>>> import numpy as np
>>> import numpy.linalg as la
>>> np.set_printoptions(precision=2, suppress=True, linewidth=100)
>>> K = np.array([[1, -1, -1, 1, 1, -1, -1, 1],
...     [1, 1, 1, 1, -1, -1, -1, -1],
...     [1, 1, -1, -1, 1, 1, -1, -1]])
>>> print(K)
[[ 1 -1 -1  1  1 -1 -1  1]
 [ 1  1  1  1 -1 -1 -1 -1]
 [ 1  1 -1 -1  1  1 -1 -1]]
>>> t = np.radians(30)
>>> Rm = np.eye(8)
>>> Rm[4, 4] = Rm[7, 7] = np.cos(t)
>>> Rm[4, 7], Rm[7, 4] = -np.sin(t), np.sin(t)
>>> Rm
array([[ 1.  ,  0.  ,  0.  ,  0.  ,  0.  ,  0.  ,  0.  ,  0.  ],
       [ 0.  ,  1.  ,  0.  ,  0.  ,  0.  ,  0.  ,  0.  ,  0.  ],
       [ 0.  ,  0.  ,  1.  ,  0.  ,  0.  ,  0.  ,  0.  ,  0.  ],
       [ 0.  ,  0.  ,  0.  ,  1.  ,  0.  ,  0.  ,  0.  ,  0.  ],
       [ 0.  ,  0.  ,  0.  ,  0.  ,  0.87,  0.  ,  0.  , -0.5 ],
       [ 0.  ,  0.  ,  0.  ,  0.  ,  0.  ,  1.  ,  0.  ,  0.  ],
       [ 0.  ,  0.  ,  0.  ,  0.  ,  0.  ,  0.  ,  1.  ,  0.  ],
       [ 0.  ,  0.  ,  0.  ,  0.  ,  0.5 ,  0.  ,  0.  ,  0.87]])
>>> Y = K @ Rm.T
>>> la.svd(K, compute_uv=False), la.svd(Y, compute_uv=False)
(array([2.83, 2.83, 2.83]), array([2.83, 2.83, 2.83]))
>>> round(float(la.det(Rm)), 2), round(np.trace(Rm), 2)
(1.0, np.float64(7.73))
>>> x = np.array([-3, -1, -2, 0, -2, -3, 0, 2])
>>> h = np.maximum(Rm @ x, 0)
>>> np.maximum(Rm @ (3 * x), 0)
array([0. , 0. , 0. , 0. , 0. , 0. , 0. , 2.2])
>>> Rm * (h > 1e-9)[:, None]
array([[ 0.  ,  0.  ,  0.  ,  0.  ,  0.  ,  0.  ,  0.  ,  0.  ],
       [ 0.  ,  0.  ,  0.  ,  0.  ,  0.  ,  0.  ,  0.  ,  0.  ],
       [ 0.  ,  0.  ,  0.  ,  0.  ,  0.  ,  0.  ,  0.  ,  0.  ],
       [ 0.  ,  0.  ,  0.  ,  0.  ,  0.  ,  0.  ,  0.  ,  0.  ],
       [ 0.  ,  0.  ,  0.  ,  0.  ,  0.  ,  0.  ,  0.  , -0.  ],
       [ 0.  ,  0.  ,  0.  ,  0.  ,  0.  ,  0.  ,  0.  ,  0.  ],
       [ 0.  ,  0.  ,  0.  ,  0.  ,  0.  ,  0.  ,  0.  ,  0.  ],
       [ 0.  ,  0.  ,  0.  ,  0.  ,  0.5 ,  0.  ,  0.  ,  0.87]])
>>> h
array([0.  , 0.  , 0.  , 0.  , 0.  , 0.  , 0.  , 0.73])
>>> Rm.T @ h
array([0.  , 0.  , 0.  , 0.  , 0.37, 0.  , 0.  , 0.63])
>>> K.reshape(2, -1)
array([[ 1, -1, -1,  1,  1, -1, -1,  1,  1,  1,  1,  1],
       [-1, -1, -1, -1,  1,  1, -1, -1,  1,  1, -1, -1]])
>>> print(K.reshape(-1, 2))
[[ 1 -1]
 [-1  1]
 [ 1 -1]
 [-1  1]
 [ 1  1]
 [ 1  1]
 [-1 -1]
 [-1 -1]
 [ 1  1]
 [-1 -1]
 [ 1  1]
 [-1 -1]]
>>> T = K.reshape(3, 2, -1)
>>> T.sum(axis=1)
array([[ 2, -2, -2,  2],
       [ 0,  0,  0,  0],
       [ 2,  2, -2, -2]])
>>> T[:, 0]
array([[ 1, -1, -1,  1],
       [ 1,  1,  1,  1],
       [ 1,  1, -1, -1]])
>>> np.swapaxes(T, 1, 2)[2]
array([[ 1,  1],
       [ 1,  1],
       [-1, -1],
       [-1, -1]])
>>> np.einsum("ihd,ihd->ih", T, T)
array([[4, 4],
       [4, 4],
       [4, 4]])
>>> print(T.transpose(1, 0, 2))
[[[ 1 -1 -1  1]
  [ 1  1  1  1]
  [ 1  1 -1 -1]]

 [[ 1 -1 -1  1]
  [-1 -1 -1 -1]
  [ 1  1 -1 -1]]]
>>> round(float(la.norm(K, "nuc")), 2)
8.49
>>> np.round(la.norm(K, 2), 2)
np.float64(2.83)
>>> print(la.norm(K, axis=0))
[1.73 1.73 1.73 1.73 1.73 1.73 1.73 1.73]
>>> K[0] @ K[2]
np.int64(0)
>>> la.norm(K, axis=1).argmax()
np.int64(0)
>>> Y = np.array([[-5, 2, -3],
...     [1, -2, -4],
...     [3, 1, 0],
...     [3, -5, 3],
...     [-4, -5, -2],
...     [2, 0, -1],
...     [2, -5, 1],
...     [-2, 5, 1]])
>>> np.einsum("ik,kj->ji", K, Y)
array([[-16,   4, -12],
       [  3,   1,  -1],
       [  3,  -3, -15]])
>>> la.matrix_rank(np.vstack([K, Y.T]))
np.int64(6)
>>> print(np.einsum("ik,kj->ij", K, Y))
[[-16   3   3]
 [  4   1  -3]
 [-12  -1 -15]]
>>> np.einsum("ij,ij->i", K, K)
array([8, 8, 8])
>>> K @ Y
array([[-16,   3,   3],
       [  4,   1,  -3],
       [-12,  -1, -15]])
>>> np.einsum("ij->j", K)
array([ 3,  1, -1,  1,  1, -1, -3, -1])
>>> print(np.vstack([K, Y.T]).shape)
(6, 8)
>>> la.matrix_rank(K @ Y)
np.int64(3)
>>> rng = np.random.default_rng(197643)
>>> labels = rng.integers(0, 2, 3)
>>> E = np.triu((labels[:, None] == labels) & (rng.random((3, 3)) < 0.8), 1).astype(int)
>>> E += E.T
>>> E
array([[0, 0, 1],
       [0, 0, 0],
       [1, 0, 0]])
>>> # symmetric, so the eigenvalues are real
>>> la.matrix_rank(E, rtol=0.1)
np.int64(2)
>>> np.argsort(-la.norm(E, axis=0).round(6), kind="stable")[:3]
array([0, 2, 1])
>>> [round(float(x), 2) for x in la.svd(E, compute_uv=False)[:3]]
[1.0, 1.0, 0.0]
